$ python3 -q
>>> import numpy as np
>>> from numpy import linalg as LA
>>> np.set_printoptions(precision=2, suppress=True, linewidth=120, floatmode="fixed")
>>> K = np.loadtxt("arr.csv", delimiter=",")
>>> K
array([[58.71, 41.57, 42.20, 78.53],
       [58.36, 40.46, 39.83, 78.84],
       [60.08, 40.76, 39.98, 79.25],
       [59.77, 37.93, 39.71, 81.44],
       [58.20, 38.60, 38.55, 82.39],
       [60.77, 40.82, 41.24, 80.88],
       [61.23, 39.43, 41.48, 78.43],
       [59.00, 39.28, 40.63, 80.45],
       [59.64, 40.19, 40.61, 80.69],
       [59.69, 39.66, 41.09, 79.80],
       [60.57, 39.34, 38.99, 77.78],
       [57.97, 39.21, 41.02, 79.46],
       [60.46, 40.78, 39.87, 79.53],
       [60.40, 41.81, 39.14, 80.06],
       [58.05, 38.86, 40.25, 80.07],
       [60.25, 40.27, 40.54, 79.56],
       [59.98, 40.45, 40.15, 79.63],
       [59.44, 39.63, 39.26, 80.23],
       [59.91, 39.17, 41.17, 81.97],
       [59.11, 40.41, 39.32, 82.24]])
>>> Xs = K - K.mean(axis=0)
>>> evecs = LA.svd(Xs)[2][:1]
>>> other = Xs - Xs @ evecs.T @ evecs
>>> (Xs @ evecs.T).std(axis=0)
array([1.39])
>>> other.std(axis=0)
array([0.82, 0.76, 0.83, 0.53])
>>> np.abs(LA.svd(K)[2][-1])
array([0.61, 0.77, 0.13, 0.13])
>>> round(LA.norm(K, 2) / LA.norm(K), 2)
np.float64(1.0)
>>> LA.cond(K) > 100
np.True_
>>> [round(float(x), 2) for x in LA.svd(K, compute_uv=False)[:3]]
[513.32, 6.18, 3.99]
>>> x0 = np.array([-1, -2, -1, -2])
>>> y = K @ x0
>>> np.round(LA.pinv(K) @ K, 2) + 0
array([[1.00, 0.00, 0.00, 0.00],
       [0.00, 1.00, 0.00, 0.00],
       [0.00, 0.00, 1.00, 0.00],
       [0.00, 0.00, 0.00, 1.00]])
>>> try:
...     LA.solve(K, y)
... except LA.LinAlgError as e:
...     print("failed:", e)
... 
failed: Last 2 dimensions of the array must be square
>>> LA.solve(K.T @ K, K.T @ y)
array([-1.00, -2.00, -1.00, -2.00])
>>> rng = np.random.default_rng(87)
>>> y = y + 0.05 * rng.normal(size=20)
>>> y
array([-341.09, -336.80, -340.06, -338.14, -338.76, -345.44, -338.39, -339.09, -341.93, -339.75, -333.84, -336.33,
       -340.97, -343.19, -336.16, -340.51, -340.26, -338.49, -343.32, -343.75])
>>> b, *_ = LA.lstsq(K, y)
>>> b.round()
array([-1.00, -2.00, -1.00, -2.00])
>>> round(LA.norm(y - K @ b), 2)
np.float64(0.2)
>>> hat = K @ LA.solve(K.T @ K, K.T)
>>> round(np.trace(hat), 2)
np.float64(4.0)
>>> hat @ K[:, 1]
array([41.57, 40.46, 40.76, 37.93, 38.60, 40.82, 39.43, 39.28, 40.19, 39.66, 39.34, 39.21, 40.78, 41.81, 38.86, 40.27,
       40.45, 39.63, 39.17, 40.41])
>>> dist = LA.norm(K[:, None] - K[None], axis=-1)
>>> np.flatnonzero(dist[14] < dist.mean() / 2)
array([ 7, 11, 14])
>>> dist[14].round(6).argsort(kind="stable")[:4]
array([14, 11,  7, 17])
>>> LA.matrix_rank(dist ** 2)
np.int64(6)
>>> X = np.array([[-1, 0, 0, 0, 0],
...     [0, 2, 0, 0, 0],
...     [0, 0, 0, 0, 0],
...     [0, 0, 0, 2, 0],
...     [0, 0, 0, 0, -2]])
>>> np.round(LA.norm(X[4], 1), 2), round(LA.norm(X[4], np.inf), 2)
(np.float64(2.0), np.float64(2.0))
>>> np.flatnonzero(LA.matrix_power((X != 0) + (X.T != 0) + np.eye(5), 5)[1])
array([1])
>>> np.sort(LA.eigvals(X).real)
array([-2.00, -1.00,  0.00,  2.00,  2.00])
>>> round(float(np.trace(LA.pinv(X) @ X)), 2)
4.0
>>> np.unique(X.round(6), axis=0).shape
(5, 5)
>>> try:
...     LA.inv(X)
... except LA.LinAlgError as e:
...     print("failed:", e)
... 
failed: Singular matrix
>>> np.abs(np.diag(LA.qr(X)[1])) > 1e-9
array([ True,  True, False,  True,  True])
>>> Uu, sv, Vt = LA.svd(X)
>>> evecs = Vt[:(sv > 1e-8).sum()]
>>> x0 = X[3] + 2 * X[4] + rng.integers(2) * np.eye(5)[2]
>>> x0
array([ 0.00,  0.00,  1.00,  2.00, -4.00])
>>> np.round(LA.norm(x0 - evecs.T @ evecs @ x0), 2)
np.float64(1.0)
>>> np.allclose(evecs.T @ evecs @ x0, x0)
False
>>> evecs.T @ evecs
array([[1.00, 0.00, 0.00, 0.00, 0.00],
       [0.00, 1.00, 0.00, 0.00, 0.00],
       [0.00, 0.00, 0.00, 0.00, 0.00],
       [0.00, 0.00, 0.00, 1.00, 0.00],
       [0.00, 0.00, 0.00, 0.00, 1.00]])
>>> np.diag(evecs.T @ evecs)
array([1.00, 1.00, 0.00, 1.00, 1.00])
>>> J = np.load("data.npy")
>>> J
array([[2.00, 1.00, 0.00],
       [0.00, 2.00, 1.00],
       [0.00, 0.00, 2.00]])
>>> x0 = np.array([2, 3, 2])
>>> a = np.maximum(J @ x0, 0)
>>> np.maximum(J @ (3 * x0), 0)
array([21.00, 24.00, 12.00])
>>> np.flatnonzero(a > 1e-9)
array([0, 1, 2])
>>> np.tanh(J @ x0)
array([1.00, 1.00, 1.00])
>>> np.maximum(J @ x0, 0) - np.maximum(-J @ x0, 0)
array([7.00, 8.00, 4.00])
>>> J.T @ a
array([14.00, 23.00, 16.00])
>>> labels = rng.permutation(3)
>>> other = J[:, labels] * rng.choice([-1, 1], 3)
>>> other
array([[-1.00, -0.00,  2.00],
       [-2.00, -1.00,  0.00],
       [-0.00, -2.00,  0.00]])
>>> Uu, _, Vt = LA.svd(J.T @ other)
>>> np.round(Uu @ Vt, 2) + 0
array([[ 0.00,  0.00,  1.00],
       [-1.00,  0.00,  0.00],
       [ 0.00, -1.00,  0.00]])
>>> feats = np.loadtxt("sample4.csv", delimiter=",")
>>> feats
array([[ 0.86, -0.15,  0.07, -0.63,  0.69, -0.12],
       [-0.15,  1.23, -0.24, -0.18, -0.44, -0.29],
       [ 0.07, -0.24,  1.02,  0.26,  0.03, -0.20],
       [-0.63, -0.18,  0.26,  1.56,  0.24, -0.04],
       [ 0.69, -0.44,  0.03,  0.24,  1.14, -0.09],
       [-0.12, -0.29, -0.20, -0.04, -0.09,  0.18]])
>>> theta = np.radians(90)
>>> r_ = np.eye(6)
>>> r_[1, 1] = r_[3, 3] = np.cos(theta)
>>> r_[1, 3], r_[3, 1] = -np.sin(theta), np.sin(theta)
>>> r_.round(2) + 0
array([[ 1.00,  0.00,  0.00,  0.00,  0.00,  0.00],
       [ 0.00,  0.00,  0.00, -1.00,  0.00,  0.00],
       [ 0.00,  0.00,  1.00,  0.00,  0.00,  0.00],
       [ 0.00,  1.00,  0.00,  0.00,  0.00,  0.00],
       [ 0.00,  0.00,  0.00,  0.00,  1.00,  0.00],
       [ 0.00,  0.00,  0.00,  0.00,  0.00,  1.00]])
>>> other = feats @ r_.T
>>> other
array([[ 0.86,  0.63,  0.07, -0.15,  0.69, -0.12],
       [-0.15,  0.18, -0.24,  1.23, -0.44, -0.29],
       [ 0.07, -0.26,  1.02, -0.24,  0.03, -0.20],
       [-0.63, -1.56,  0.26, -0.18,  0.24, -0.04],
       [ 0.69, -0.24,  0.03, -0.44,  1.14, -0.09],
       [-0.12,  0.04, -0.20, -0.29, -0.09,  0.18]])
>>> np.abs(other - feats).max(axis=0)
array([0.00, 1.38, 0.00, 1.75, 0.00, 0.00])
>>> np.round(LA.det(r_), 2), np.trace(r_)
(np.float64(1.0), np.float64(4.0))
